% ipython --no-banner

In [1]: import numpy as np

In [2]: np.set_printoptions(precision=3, suppress=True, linewidth=140)

In [3]: W0 = np.array([[10, -6, -4, 5], [-6, 18, 12, 3], [-4, 12, 8, 2], [5, 3, 2, 5]])

In [4]: W0
Out[4]: 
array([[10, -6, -4,  5],
       [-6, 18, 12,  3],
       [-4, 12,  8,  2],
       [ 5,  3,  2,  5]])

In [5]: # symmetric, so the eigenvalues are real

In [6]: print(np.linalg.cond(W0) > 100)
True

In [7]: np.round(np.linalg.norm(W0, 2) / np.linalg.norm(W0), 3)
Out[7]: np.float64(0.922)

In [8]: Uu, sv, Vt = np.linalg.svd(W0)

In [9]: vecs = Vt[:(sv > 1e-8).sum()]

In [10]: rng = np.random.default_rng(69)

In [11]: x0 = W0[1] + 5 * W0[2] + rng.integers(2) * np.eye(4)[2]

In [12]: x0
Out[12]: array([-26.,  78.,  52.,  13.])

In [13]: print(np.linalg.matrix_rank(np.vstack([W0, x0])))
2

In [14]: np.allclose(vecs.T @ vecs @ x0, x0)
Out[14]: True

In [15]: f = np.array([5, 9])

In [16]: np.cross(W0[0, :3], W0[2, :3])
Out[16]: array([  0, -64,  96])

In [17]: print(np.array([np.convolve(row, f, "same") for row in W0]))
[[ 50  60 -74 -11]
 [-30  36 222 123]
 [-20  24 148  82]
 [ 25  60  37  43]]

In [18]: np.convolve(W0[0], f)
Out[18]: array([ 50,  60, -74, -11,  45])

In [19]: arr = np.array([[0.3, -0.5, 1.2, -0.6],
    ...:     [0.5, 0.2, -0.2, -0.6],
    ...:     [-0.9, -1.1, -0.8, 0.6],
    ...:     [0.9, 0.6, 0.0, 0.9]])

In [20]: arr[:, 2] *= 20

In [21]: arr
Out[21]: 
array([[  0.3,  -0.5,  24. ,  -0.6],
       [  0.5,   0.2,  -4. ,  -0.6],
       [ -0.9,  -1.1, -16. ,   0.6],
       [  0.9,   0.6,   0. ,   0.9]])

In [22]: # column 2 is much longer than the rest

In [23]: print((arr + arr.T) / 2)
[[  0.3    0.    11.55   0.15]
 [  0.     0.2   -2.55   0.  ]
 [ 11.55  -2.55 -16.     0.3 ]
 [  0.15   0.     0.3    0.9 ]]

In [24]: print((arr - arr.T) / 2)
[[  0.    -0.5   12.45  -0.75]
 [  0.5    0.    -1.45  -0.6 ]
 [-12.45   1.45   0.     0.3 ]
 [  0.75   0.6   -0.3    0.  ]]

In [25]: np.sort(np.abs(np.linalg.eigvals(arr)))
Out[25]: array([ 1.136,  1.353,  1.353, 14.896])

In [26]: round(float(np.linalg.det(arr)), 3)
Out[26]: -30.96

In [27]: assert arr == arr.T
Traceback (most recent call last):
  Cell In[27], line 1
    assert arr == arr.T
ValueError: The truth value of an array with more than one element is ambiguous. Use a.any() or a.all()


In [28]: f, r1 = arr[3], arr[1]

In [29]: f @ f
Out[29]: np.float64(1.98)

In [30]: np.round(f @ r1, 3)
Out[30]: np.float64(0.03)

In [31]: pr = (f @ r1) / (f @ f) * f

In [32]: pr
Out[32]: array([0.014, 0.009, 0.   , 0.014])

In [33]: r1 - pr
Out[33]: array([ 0.486,  0.191, -4.   , -0.614])

In [34]: Uu, sv, Vt = np.linalg.svd(arr)

In [35]: sv
Out[35]: array([29.138,  1.763,  1.134,  0.531])

In [36]: A2 = Uu[:, :1] @ np.diag(sv[:1]) @ Vt[:1]

In [37]: print(np.round(np.linalg.norm(arr - A2) / np.linalg.norm(arr), 3))
0.074

In [38]: round(np.log10(np.linalg.cond(arr)))
Out[38]: 2

In [39]: [round(float(x), 3) for x in np.linalg.svd(arr, compute_uv=False)[:3]]
Out[39]: [29.138, 1.763, 1.134]

In [40]: x0 = np.array([1, 0, 1, 0])

In [41]: (arr @ x0).argmax()
Out[41]: np.int64(0)

In [42]: arr @ np.ones(4)
Out[42]: array([ 23.2,  -3.9, -17.4,   2.4])

In [43]: arr @ (2 * x0)
Out[43]: array([ 48.6,  -7. , -33.8,   1.8])

In [44]: data = np.load("data.npy")

In [45]: data
Out[45]: 
array([[ 0.2  , -0.6  , -0.1  , -0.5  ],
       [-0.2  , -0.2  , -0.8  ,  1.   ],
       [ 0.6  ,  1.2  ,  0.7  ,  1.2  ],
       [ 0.5  ,  0.2  , -0.3  ,  0.4  ],
       [ 0.501,  0.176, -0.29 ,  0.369]])

In [46]: hat = data @ np.linalg.solve(data.T @ data, data.T)

In [47]: print(hat.round(3) + 0)
[[ 0.999  0.     0.    -0.021  0.022]
 [ 0.     1.     0.     0.003 -0.003]
 [ 0.     0.     1.    -0.002  0.002]
 [-0.021  0.003 -0.002  0.512  0.499]
 [ 0.022 -0.003  0.002  0.499  0.489]]

In [48]: print(np.diag(hat))
[0.999 1.    1.    0.512 0.489]

In [49]: A2 = np.c_[data[:, :1] @ np.array([[1]]), np.array([2, 5, 9, 1, 6])]

In [50]: A2
Out[50]: 
array([[ 0.2  ,  2.   ],
       [-0.2  ,  5.   ],
       [ 0.6  ,  9.   ],
       [ 0.5  ,  1.   ],
       [ 0.501,  6.   ]])

In [51]: np.linalg.norm(np.linalg.qr(data)[0].T @ A2, axis=0) ** 2 / ((A2 ** 2).sum(axis=0) + 1e-12)
Out[51]: array([1.   , 0.916])

In [52]: np.round(np.linalg.lstsq(data, A2[:, 0])[0], 3) + 0
Out[52]: array([1., 0., 0., 0.])

In [53]: np.round(np.linalg.norm(A2 - data @ np.linalg.lstsq(data, A2)[0], axis=0), 3) + 0
Out[53]: array([0.   , 3.521])
